In [1]: import numpy as np

In [2]: np.set_printoptions(precision=2, suppress=True, linewidth=200, floatmode="fixed")

In [3]: def tidy(a):
   ...:     return np.round(a, 2) + 0
   ...: 

In [4]: m1 = np.loadtxt("block0.csv", delimiter=",")

In [5]: m1
Out[5]: 
array([[ 3.00, -2.00, -6.00,  2.00, -4.00, -4.00, -7.00,  4.00,  0.00, -5.00,  8.00,  3.00, -4.00, -9.00, -1.00],
       [-4.00, -2.00, -9.00,  5.00,  9.00,  4.00, -2.00,  2.00,  5.00,  8.00, -1.00,  9.00, -7.00,  4.00,  3.00],
       [-2.00, -5.00, -2.00,  8.00, -6.00, -8.00,  8.00,  9.00,  3.00, -7.00,  9.00,  8.00,  7.00,  7.00,  2.00],
       [ 1.00,  7.00, -1.00, -5.00,  4.00, -6.00, -8.00, -2.00,  6.00, -5.00,  7.00,  5.00, -6.00, -7.00,  0.00],
       [ 0.00,  5.00,  5.00,  6.00, -4.00, -4.00, -6.00,  5.00, -5.00, -6.00,  2.00, -9.00,  9.00, -8.00,  1.00],
       [-5.00,  2.00, -1.00, -6.00, -6.00, -9.00, -4.00, -8.00, -7.00,  4.00,  9.00,  2.00,  7.00, -8.00, -1.00],
       [ 1.00,  4.00, -1.00,  7.00, -6.00, -9.00,  0.00,  9.00,  3.00,  9.00,  8.00,  1.00,  4.00,  9.00, -1.00],
       [ 8.00,  4.00, -6.00, -2.00, -6.00, -3.00,  7.00,  5.00, -3.00, -5.00,  0.00, -8.00,  2.00, -7.00,  2.00],
       [ 5.00,  5.00, -3.00, -3.00,  3.00,  5.00, -3.00, -9.00, -1.00, -1.00, -7.00, -3.00,  6.00, -5.00, -1.00],
       [-4.00,  9.00, -3.00, -6.00, -5.00,  0.00,  9.00,  5.00, -7.00, -1.00, -4.00, -7.00, -7.00,  9.00,  2.00],
       [-5.00, -6.00, -3.00,  6.00,  2.00, -1.00,  2.00, -8.00,  0.00,  6.00, -4.00, -9.00,  0.00,  0.00, -2.00],
       [ 9.00,  2.00,  0.00,  6.00, -8.00, -6.00, -9.00, -4.00, -3.00,  5.00,  0.00, -4.00,  3.00, -4.00,  1.00],
       [-7.00,  1.00, -4.00,  2.00, -6.00, -2.00,  4.00,  6.00, -4.00, -2.00, -9.00,  8.00, -6.00,  8.00,  2.00],
       [ 2.00, -1.00, -1.00, -6.00,  9.00,  4.00,  2.00, -1.00,  1.00, -2.00, -3.00,  0.00, -5.00, -1.00,  0.00],
       [ 0.00,  0.00,  0.00,  0.00,  0.00,  0.00,  0.00,  0.00,  0.00,  0.00,  0.00,  0.00,  0.00,  0.00, -8.00]])

In [6]: rng = np.random.default_rng(6892)

In [7]: lab = rng.permutation(15)

In [8]: lab
Out[8]: array([ 0, 10,  7,  1, 12, 14,  8,  3, 11,  6,  2,  5, 13,  4,  9])

In [9]: out = m1[lab][:, lab]

In [10]: np.allclose(out, m1)
Out[10]: False

In [11]: np.diag(out)
Out[11]: array([ 3.00, -4.00,  5.00, -2.00, -6.00, -8.00, -1.00, -5.00, -4.00,  0.00, -2.00, -9.00, -1.00, -4.00, -1.00])

In [12]: out = np.linalg.inv(m1)

In [13]: np.allclose(out, m1.T)
Out[13]: False

In [14]: tidy(np.linalg.slogdet(m1)[0])
Out[14]: np.float64(-1.0)

In [15]: tidy(np.linalg.cond(m1))
Out[15]: np.float64(25.18)

In [16]: arr = np.loadtxt("dump.csv", delimiter=",")

In [17]: arr
Out[17]: 
array([[0.00, 0.00, 0.00, 0.00, 1.00, 0.00, 0.00, 0.00, 1.00, 1.00, 1.00, 0.00, 1.00],
       [0.00, 0.00, 0.00, 1.00, 0.00, 1.00, 1.00, 1.00, 0.00, 0.00, 0.00, 1.00, 0.00],
       [0.00, 0.00, 0.00, 1.00, 0.00, 1.00, 1.00, 1.00, 0.00, 0.00, 0.00, 1.00, 0.00],
       [0.00, 1.00, 1.00, 0.00, 0.00, 0.00, 0.00, 1.00, 0.00, 0.00, 0.00, 1.00, 0.00],
       [1.00, 0.00, 0.00, 0.00, 0.00, 0.00, 0.00, 0.00, 1.00, 1.00, 1.00, 0.00, 1.00],
       [0.00, 1.00, 1.00, 0.00, 0.00, 0.00, 1.00, 1.00, 0.00, 0.00, 0.00, 0.00, 0.00],
       [0.00, 1.00, 1.00, 0.00, 0.00, 1.00, 0.00, 0.00, 0.00, 0.00, 0.00, 1.00, 0.00],
       [0.00, 1.00, 1.00, 1.00, 0.00, 1.00, 0.00, 0.00, 0.00, 0.00, 0.00, 1.00, 0.00],
       [1.00, 0.00, 0.00, 0.00, 1.00, 0.00, 0.00, 0.00, 0.00, 1.00, 1.00, 0.00, 1.00],
       [1.00, 0.00, 0.00, 0.00, 1.00, 0.00, 0.00, 0.00, 1.00, 0.00, 0.00, 0.00, 0.00],
       [1.00, 0.00, 0.00, 0.00, 1.00, 0.00, 0.00, 0.00, 1.00, 0.00, 0.00, 0.00, 1.00],
       [0.00, 1.00, 1.00, 1.00, 0.00, 0.00, 1.00, 1.00, 0.00, 0.00, 0.00, 0.00, 0.00],
       [1.00, 0.00, 0.00, 0.00, 1.00, 0.00, 0.00, 0.00, 1.00, 0.00, 1.00, 0.00, 0.00]])

In [18]: # symmetric, so the eigenvalues are real

In [19]: np.abs(np.diag(np.linalg.qr(arr)[1])) > 1e-9
Out[19]: array([ True,  True, False,  True,  True,  True,  True,  True,  True,  True,  True, False,  True])

In [20]: tidy(np.linalg.det(arr))
Out[20]: np.float64(0.0)

In [21]: E = np.load("a.npy")

In [22]: E
Out[22]: 
array([[-3, -3,  0,  0],
       [ 1, -3,  0,  0],
       [ 0,  0, -3, -3],
       [ 0,  0,  1, -3]])

In [23]: # splits into 2 blocks

In [24]: x0 = np.array([0, -1, -1, 0])

In [25]: y = E @ x0

In [26]: y
Out[26]: array([ 3,  3,  3, -1])

In [27]: tidy(np.linalg.solve(E, -1 * y))
Out[27]: array([0.00, 1.00, 1.00, 0.00])

In [28]: tidy(np.linalg.solve(E, y + E[:, 1]))
Out[28]: array([ 0.00,  0.00, -1.00,  0.00])

In [29]: tidy(np.linalg.solve(E, E[:, 3]))
Out[29]: array([0.00, 0.00, 0.00, 1.00])

In [30]: np.flatnonzero(np.linalg.matrix_power((E != 0) + (E.T != 0) + np.eye(4), 4)[0])
Out[30]: array([0, 1])

In [31]: (E != 0).astype(int)
Out[31]: 
array([[1, 1, 0, 0],
       [1, 1, 0, 0],
       [0, 0, 1, 1],
       [0, 0, 1, 1]])

In [32]: data = np.loadtxt("case4.csv", delimiter=",")

In [33]: data
Out[33]: 
array([[ 0.00,  0.00,  5.00, -1.00, -2.00,  0.00,  0.00,  0.00,  2.00,  0.00, -2.00,  0.00],
       [ 0.00,  0.00,  0.00,  0.00,  0.00,  0.00, -5.00,  0.00,  0.00, -3.00, -4.00,  0.00],
       [ 0.00,  0.00,  0.00,  0.00,  0.00,  0.00,  0.00,  0.00,  0.00,  1.00,  0.00,  0.00],
       [-3.00,  0.00,  0.00,  0.00,  0.00,  0.00,  4.00,  0.00, -5.00, -2.00,  0.00,  0.00],
       [ 0.00,  0.00,  0.00,  0.00,  0.00,  0.00,  0.00,  0.00,  0.00,  0.00,  0.00, -3.00],
       [ 0.00,  0.00,  0.00,  0.00,  0.00,  0.00,  0.00,  0.00,  5.00,  2.00,  0.00,  0.00],
       [ 0.00,  5.00,  0.00,  0.00,  5.00,  5.00,  0.00,  5.00,  1.00,  0.00,  0.00,  0.00],
       [-3.00,  0.00,  0.00,  2.00,  0.00,  0.00, -1.00,  4.00,  0.00,  0.00,  5.00,  0.00],
       [ 0.00,  0.00,  0.00,  0.00,  0.00,  0.00,  0.00,  2.00,  0.00,  0.00,  0.00,  0.00],
       [ 5.00, -3.00,  0.00,  0.00,  0.00, -5.00,  0.00,  0.00,  0.00,  0.00,  0.00,  0.00]])

In [34]: out = data / np.linalg.norm(data, axis=1, keepdims=True)

In [35]: C2 = out @ out.T

In [36]: (np.abs(C2) > 0.9).astype(int)
Out[36]: 
array([[1, 0, 0, 0, 0, 0, 0, 0, 0, 0],
       [0, 1, 0, 0, 0, 0, 0, 0, 0, 0],
       [0, 0, 1, 0, 0, 0, 0, 0, 0, 0],
       [0, 0, 0, 1, 0, 0, 0, 0, 0, 0],
       [0, 0, 0, 0, 1, 0, 0, 0, 0, 0],
       [0, 0, 0, 0, 0, 1, 0, 0, 0, 0],
       [0, 0, 0, 0, 0, 0, 1, 0, 0, 0],
       [0, 0, 0, 0, 0, 0, 0, 1, 0, 0],
       [0, 0, 0, 0, 0, 0, 0, 0, 1, 0],
       [0, 0, 0, 0, 0, 0, 0, 0, 0, 1]])

In [37]: (C2 - 2 * np.eye(10)).round(6).argmax(axis=1)
Out[37]: array([5, 0, 5, 7, 0, 2, 8, 8, 7, 0])

In [38]: W1 = np.array([[0, -1, 1],
    ...:     [-2, -1, 2],
    ...:     [0, -1, -1],
    ...:     [0, -1, -1],
    ...:     [1, 0, 1],
    ...:     [2, -1, 1],
    ...:     [0, -1, 2],
    ...:     [-1, 1, 0],
    ...:     [-2, -1, -2],
    ...:     [-1, 0, 0],
    ...:     [-2, -2, -2],
    ...:     [-1, -1, 0]])

In [39]: beta = np.array([-2, -3, 1])

In [40]: H = np.maximum(data @ W1 + beta, 0)

In [41]: (H > 0).astype(int)
Out[41]: 
array([[0, 0, 0],
       [1, 1, 0],
       [0, 0, 1],
       [1, 1, 1],
       [1, 0, 1],
       [0, 0, 0],
       [0, 0, 1],
       [0, 0, 0],
       [0, 0, 1],
       [0, 0, 0]])

In [42]: np.linalg.matrix_rank(H)
Out[42]: np.int64(3)

In [43]: (H > 0).mean(axis=0)
Out[43]: array([0.30, 0.20, 0.50])

In [44]: Z = np.array([[1, 1], [3, 3], [-2, -2]])

In [45]: (H @ Z).round(6).argmax(axis=1)
Out[45]: array([0, 0, 0, 0, 0, 0, 0, 0, 0, 0])

In [46]: H @ Z
Out[46]: 
array([[  0.00,   0.00],
       [ 39.00,  39.00],
       [ -2.00,  -2.00],
       [-19.00, -19.00],
       [ -1.00,  -1.00],
       [  0.00,   0.00],
       [-38.00, -38.00],
       [  0.00,   0.00],
       [ -2.00,  -2.00],
       [  0.00,   0.00]])
